$ python -q
>>> import numpy as np
>>> np.set_printoptions(suppress=True, linewidth=160)
>>> E = np.load("w.npy")
>>> E
array([[ 0.,  4.,  0.,  0.,  0.,  0.,  0.,  0.,  0.,  0.,  0.,  0.,  0.,  0.],
       [ 4.,  3.,  4.,  0.,  0.,  0.,  0.,  0.,  0.,  0.,  0.,  0.,  0.,  0.],
       [ 0.,  4.,  1.,  4.,  0.,  0.,  0.,  0.,  0.,  0.,  0.,  0.,  0.,  0.],
       [ 0.,  0.,  4., -1.,  4.,  0.,  0.,  0.,  0.,  0.,  0.,  0.,  0.,  0.],
       [ 0.,  0.,  0.,  4., -2.,  4.,  0.,  0.,  0.,  0.,  0.,  0.,  0.,  0.],
       [ 0.,  0.,  0.,  0.,  4., -1.,  4.,  0.,  0.,  0.,  0.,  0.,  0.,  0.],
       [ 0.,  0.,  0.,  0.,  0.,  4., -3.,  4.,  0.,  0.,  0.,  0.,  0.,  0.],
       [ 0.,  0.,  0.,  0.,  0.,  0.,  4., -3.,  4.,  0.,  0.,  0.,  0.,  0.],
       [ 0.,  0.,  0.,  0.,  0.,  0.,  0.,  4., -3.,  4.,  0.,  0.,  0.,  0.],
       [ 0.,  0.,  0.,  0.,  0.,  0.,  0.,  0.,  4.,  1.,  4.,  0.,  0.,  0.],
       [ 0.,  0.,  0.,  0.,  0.,  0.,  0.,  0.,  0.,  4.,  2.,  4.,  0.,  0.],
       [ 0.,  0.,  0.,  0.,  0.,  0.,  0.,  0.,  0.,  0.,  4., -1.,  4.,  0.],
       [ 0.,  0.,  0.,  0.,  0.,  0.,  0.,  0.,  0.,  0.,  0.,  4.,  0.,  4.],
       [ 0.,  0.,  0.,  0.,  0.,  0.,  0.,  0.,  0.,  0.,  0.,  0.,  4.,  2.]])
>>> # symmetric, so the eigenvalues are real
>>> rng = np.random.default_rng(2598)
>>> z = rng.permutation(14)
>>> z
array([ 6, 12,  4, 13, 10,  9,  0,  7,  5, 11,  1,  8,  3,  2])
>>> A2 = E[z][:, z]
>>> np.allclose(A2, E)
False
>>> np.diag(A2)
array([-3.,  0., -2.,  2.,  2.,  1.,  0., -3., -1., -1.,  3., -3., -1.,  1.])
>>> ev, evecs = np.linalg.eigh(E)
>>> x0 = np.array([1, 1, -3, -1, -1, 2, 2, -1, 1, 3, 3, 2, -2, 2])
>>> x0 @ E @ x0
np.float64(106.0)
>>> A2 = np.linalg.inv(E)
>>> np.allclose(A2, E.T)
False
>>> round(float(np.linalg.cond(E)), 3)
26.213
>>> round(float(np.linalg.slogdet(E)[0]), 3)
-1.0
>>> m1 = np.load("arr.npy")
>>> m1
array([[ 0,  0,  1,  0, -3],
       [ 0,  0,  3,  4,  5],
       [-1, -3,  0, -4,  1],
       [ 0, -4,  4,  0, -7],
       [ 3, -5, -1,  7,  0]])
>>> # skew, so no eigenvalue has a real part
>>> U, sigma, VT = np.linalg.svd(m1)
>>> sigma.round(3) + 0
array([10.126, 10.126,  4.844,  4.844,  0.   ])
>>> np.argmax(sigma[:-1] / (sigma[1:] + 1e-6)) + 1
np.int64(4)
>>> A2 = U[:, :4] @ np.diag(sigma[:4]) @ VT[:4]
>>> np.linalg.matrix_rank(m1, rtol=0.05)
np.int64(4)
>>> np.round(np.linalg.norm(m1 - A2, 2), 3), round(sigma[4], 3)
(np.float64(0.0), np.float64(0.0))
>>> round(float(np.abs(m1 - A2).max()), 3)
0.0
